% python3 -q
>>> import numpy as np
>>> np.set_printoptions(precision=1, suppress=True, linewidth=140, legacy="1.25")
>>> E = np.array([[0, 0, 0, 0, 0], [6, 6, 2, 6, 0], [9, 9, 3, 9, 0]])
>>> f = np.array([0, 0])
>>> print(np.cross(E[1, :3], E[0, :3]))
[0 0 0]
>>> print(np.polyval(f, E[1]))
[0 0 0 0 0]
>>> print(np.array([np.convolve(row, f, "same") for row in E]))
[[0 0 0 0 0]
 [0 0 0 0 0]
 [0 0 0 0 0]]
>>> print(np.convolve(E[1], f))
[0 0 0 0 0 0]
>>> left, sv, VT = np.linalg.svd(E)
>>> evecs = VT[:(sv > 1e-8).sum()]
>>> rng = np.random.default_rng(64028)
>>> x0 = E[2] + -3 * E[0] + rng.integers(2) * np.eye(5)[0]
>>> print(x0)
[9. 9. 3. 9. 0.]
>>> print(np.allclose(evecs.T @ evecs @ x0, x0))
True
>>> print(np.round(evecs.T @ evecs, 1) + 0)
[[0.3 0.3 0.1 0.3 0. ]
 [0.3 0.3 0.1 0.3 0. ]
 [0.1 0.1 0.  0.1 0. ]
 [0.3 0.3 0.1 0.3 0. ]
 [0.  0.  0.  0.  0. ]]
>>> print(np.linalg.matrix_rank(np.vstack([E, x0])))
1
>>> print(np.round(np.diag(evecs.T @ evecs), 1) + 0)
[0.3 0.3 0.  0.3 0. ]
>>> print(round(float(np.linalg.norm(x0 - evecs.T @ evecs @ x0)), 1))
0.0
>>> out = np.array([[-1, -7, 2], [-8, -1, 5], [5, -4, 0], [5, 6, 7], [-6, -2, -8]])
>>> print(np.einsum("ij,ij->i", E, E))
[  0 112 252]
>>> print(out.T @ E.T)
[[  0 -14 -21]
 [  0 -20 -30]
 [  0  84 126]]
>>> print(np.vstack([E, out.T]).shape)
(6, 5)
>>> print(E @ out)
[[  0   0   0]
 [-14 -20  84]
 [-21 -30 126]]
>>> print(np.linalg.matrix_rank(E @ out))
1
>>> print(np.argsort(-np.linalg.norm(E, axis=0).round(6), kind="stable")[:3])
[0 1 3]
>>> print([round(float(x), 1) for x in np.linalg.svd(E, compute_uv=False)[:3]])
[19.1, 0.0, 0.0]
>>> print(np.linalg.lstsq(E[:-1].T, E[-1])[2])
1
>>> print(np.allclose(E[:-1].T @ np.linalg.lstsq(E[:-1].T, E[-1])[0], E[-1]))
True
>>> print(np.unique(E.round(6), axis=0).shape)
(3, 5)
>>> print(np.abs(np.diag(np.linalg.qr(E)[1])) > 1e-9)
[ True False False]
>>> W0 = np.load("data.npy")
>>> print(W0)
[[ 77  81  10  58   9 -35]
 [ 81 142 -37  30   2 -24]
 [ 10 -37  98  -6   0 -98]
 [ 58  30  -6  88  16  24]
 [  9   2   0  16   3   5]
 [-35 -24 -98  24   5 139]]
>>> # rows and columns are dependent
>>> print(np.trace(W0))
547
>>> print(W0 @ W0)
[[ 17260  19967   1835  11244   1635  -9047]
 [ 19967  29574  -5898  11276   1379  -5223]
 [  1835  -5898  20713  -3998   -570 -22832]
 [ 11244  11276  -3998  12876   2158   3366]
 [  1635   1379   -570   2158    375    731]
 [ -9047  -5223 -22832   3366    731  31327]]
>>> vals, evecs = np.linalg.eigh(W0)
>>> x0 = np.array([-2, 4, 3, 1, -5, 5])
>>> print(x0 @ W0 @ x0)
1498
>>> print(np.round(np.linalg.eigvalsh(W0[1:, 1:]), 1) + 0)
[  0.    0.   83.5 162.6 223.9]
>>> left, sv, VT = np.linalg.svd(W0)
>>> print(sv.round(1) + 0)
[234.  221.2  91.8   0.    0.    0. ]
>>> print(np.argmax(sv[:-1] / (sv[1:] + 1e-6)) + 1)
3
>>> out = left[:, :3] @ np.diag(sv[:3]) @ VT[:3]
>>> print(np.linalg.matrix_rank(out))
3
>>> print(round(float(np.abs(W0 - out).max()), 1))
0.0
>>> W = np.array([[2, -2, -3, 0],
...     [-3, 0, 1, 2],
...     [-3, 0, 1, 3],
...     [0, -1, -2, 1],
...     [0, 2, 0, 2],
...     [-1, 2, 2, 1]])
>>> coef = np.array([2, 3, 1, 1])
>>> H = np.maximum(W0 @ W + coef, 0)
>>> print(np.linalg.matrix_rank(H))
3
>>> print(H)
[[  0   0   0 234]
 [  0   0   0 184]
 [  0   0   0 117]
 [ 22   0   0 187]
 [  9   0   0  32]
 [159 337 214   0]]
>>> cent = np.array([[1, 5], [0, 3], [1, 5], [-5, 3]])
>>> print((H @ cent).round(6).argmax(axis=1))
[1 1 1 1 1 1]
>>> print(W @ cent)
[[ -1 -11]
 [-12  -4]
 [-17  -1]
 [ -7 -10]
 [-10  12]
 [ -4  14]]
>>> print(H @ cent)
[[-1170   702]
 [ -920   552]
 [ -585   351]
 [ -913   671]
 [ -151   141]
 [  373  2876]]
